$ python -q
>>> import numpy as np
>>> np.set_printoptions(precision=4, suppress=True, linewidth=200, sign=" ")
>>> arr = np.array([[-1, 1, 0, 1, 2], [-2, 0, -1, 2, 1], [-1, -2, 1, 1, 0]])
>>> arr
array([[-1,  1,  0,  1,  2],
       [-2,  0, -1,  2,  1],
       [-1, -2,  1,  1,  0]])
>>> G = arr.T @ arr
>>> np.round(np.linalg.eigvalsh(G)[::-1], 4) + 0
array([ 15.3739,   7.    ,   1.6261,   0.    ,   0.    ])
>>> np.trace(G), (arr ** 2).sum()
(np.int64(24), np.int64(24))
>>> (arr @ arr.T).shape
(3, 3)
>>> np.linalg.svd(arr, compute_uv=False) ** 2
array([ 15.3739,   7.    ,   1.6261])
>>> W = np.array([[0, 1, 2, 3, 3, 2],
...     [2, 0, 0, 1, 0, 2],
...     [0, 3, 2, 3, 0, 1],
...     [0, 2, 0, 3, 3, 1],
...     [0, 0, 1, 3, 2, 1]])
>>> b = np.array([1, 3, 3, 2, 3, 0])
>>> act = np.maximum(arr @ W + b, 0)
>>> (act > 0).mean(axis=0)
array([ 0.6667,  1.    ,  0.6667,  1.    ,  1.    ,  0.3333])
>>> np.linalg.matrix_rank(act)
np.int64(3)
>>> (act > 0).astype(int)
array([[ 1,  1,  1,  1,  1,  1],
       [ 1,  1,  0,  1,  1,  0],
       [ 0,  1,  1,  1,  1,  0]])
>>> cent = np.array([[3, 3], [1, 3], [3, 0], [1, 0], [0, 1], [1, 1]])
>>> W @ cent
array([[ 12,   8],
       [  9,   8],
       [ 13,  10],
       [  6,  10],
       [  7,   3]])
>>> cent = np.array([[-1.3, 0.1, -0.4, 0.3],
...     [2.2, 0.0, 2.6, -0.1],
...     [0.9, -0.6, 0.3, -0.5]])
>>> rng = np.random.default_rng(552113)
>>> feats = np.array([[8, 6, 9],
...     [-1, -4, -7],
...     [-6, -1, 5],
...     [5, 5, 5],
...     [-2, -4, 1],
...     [-9, 7, -9],
...     [-6, 7, -9],
...     [-8, 3, 6],
...     [-3, 6, -2],
...     [-6, 0, -5],
...     [-2, -2, -7],
...     [4, -3, 9],
...     [-3, -8, 6],
...     [-3, -9, -6],
...     [-2, -5, 1],
...     [0, 4, 1],
...     [-2, 3, -3],
...     [1, -7, 2],
...     [7, -8, -1],
...     [-6, 7, -8],
...     [3, 9, 9],
...     [1, 9, 2],
...     [-1, -5, 6],
...     [9, 2, -1]]) @ cent + 0.05 * rng.normal(size=(24, 4))
>>> feats
array([[ 10.9045,  -4.5423,  15.157 ,  -2.6855],
       [-13.7815,   4.0883, -12.1116,   3.6893],
       [ 10.1221,  -3.5643,   1.3096,  -4.1665],
       [  9.0275,  -2.4215,  12.511 ,  -1.5371],
       [ -5.2858,  -0.7733,  -9.2685,  -0.6633],
       [ 19.0178,   4.5128,  19.0023,   1.1472],
       [ 15.0528,   4.7775,  17.9166,   2.0547],
       [ 22.4398,  -4.386 ,  12.8065,  -5.7691],
       [ 15.2807,   0.9742,  16.2167,  -0.5564],
       [  3.3124,   2.3603,   0.896 ,   0.7107],
       [ -8.1694,   3.9658,  -6.4669,   3.1593],
       [ -3.5858,  -5.0578,  -6.719 ,  -3.0192],
       [ -8.2755,  -3.9265, -17.8133,  -3.0934],
       [-21.2209,   3.3254, -24.0534,   2.9677],
       [ -7.5185,  -0.7093, -11.9183,  -0.5739],
       [  9.7998,  -0.6052,  10.68  ,  -0.9676],
       [  6.4373,   1.655 ,   7.6994,   0.601 ],
       [-14.8644,  -1.1582, -17.9731,   0.0426],
       [-27.6836,   1.2445, -23.9165,   3.3017],
       [ 15.9967,   4.2406,  18.1675,   1.5732],
       [ 24.0421,  -5.025 ,  24.9265,  -4.5645],
       [ 20.2548,  -1.1478,  23.5772,  -1.5967],
       [ -4.313 ,  -3.7287, -10.8302,  -2.8034],
       [ -8.2667,   1.4935,   1.3094,   2.9382]])
>>> M2 = np.c_[feats[:, :2] @ np.array([[-9, -9], [-8, 5]]), np.array([1, 2, -1, 1, 3, 0, -3, -1, 3, -3, -3, 2, 1, 1, 1, 2, 1, 1, 0, 0, 2, 0, 3, 2])]
>>> M2
array([[ -61.802 , -120.8519,    1.    ],
       [  91.3266,  144.4751,    2.    ],
       [ -62.5847, -108.9201,   -1.    ],
       [ -61.8753,  -93.3547,    1.    ],
       [  53.7589,   43.7061,    3.    ],
       [-207.2627, -148.5966,    0.    ],
       [-173.6945, -111.5876,   -3.    ],
       [-166.87  , -223.8881,   -1.    ],
       [-145.3197, -132.6548,    3.    ],
       [ -48.6945,  -18.0105,   -3.    ],
       [  41.7982,   93.3534,   -3.    ],
       [  72.7353,    6.9834,    2.    ],
       [ 105.8913,   54.8473,    1.    ],
       [ 164.3852,  207.6155,    1.    ],
       [  73.3407,   64.12  ,    1.    ],
       [ -83.3561,  -91.2243,    2.    ],
       [ -71.1758,  -49.6609,    1.    ],
       [ 143.0455,  127.9885,    1.    ],
       [ 239.1966,  255.3748,    0.    ],
       [-177.8954, -122.7678,    0.    ],
       [-176.1788, -241.5038,    2.    ],
       [-173.1108, -188.0318,    0.    ],
       [  68.6467,   20.174 ,    3.    ],
       [  62.4526,   81.8678,    2.    ]])
>>> np.linalg.matrix_rank(np.c_[feats, M2])
np.int64(5)
>>> np.round(np.linalg.lstsq(feats, M2[:, 0])[0], 4) + 0
array([-9., -8.,  0.,  0.])
>>> np.round(np.linalg.norm(M2 - feats @ np.linalg.lstsq(feats, M2)[0], axis=0), 4) + 0
array([ 0.    ,  0.    ,  8.0857])
>>> U, sig, VT = np.linalg.svd(feats)
>>> sig
array([ 101.4395,   22.8289,   11.8362,    0.2094])
>>> M2 = U[:, :3] @ np.diag(sig[:3]) @ VT[:3]
>>> round(float(np.linalg.norm(feats - M2, 2)), 4), round(sig[3], 4)
(0.2094, np.float64(0.2094))
>>> round(float(np.linalg.norm(feats - M2) / np.linalg.norm(feats)), 4)
0.002
>>> round(np.abs(feats - M2).max(), 4)
np.float64(0.0745)
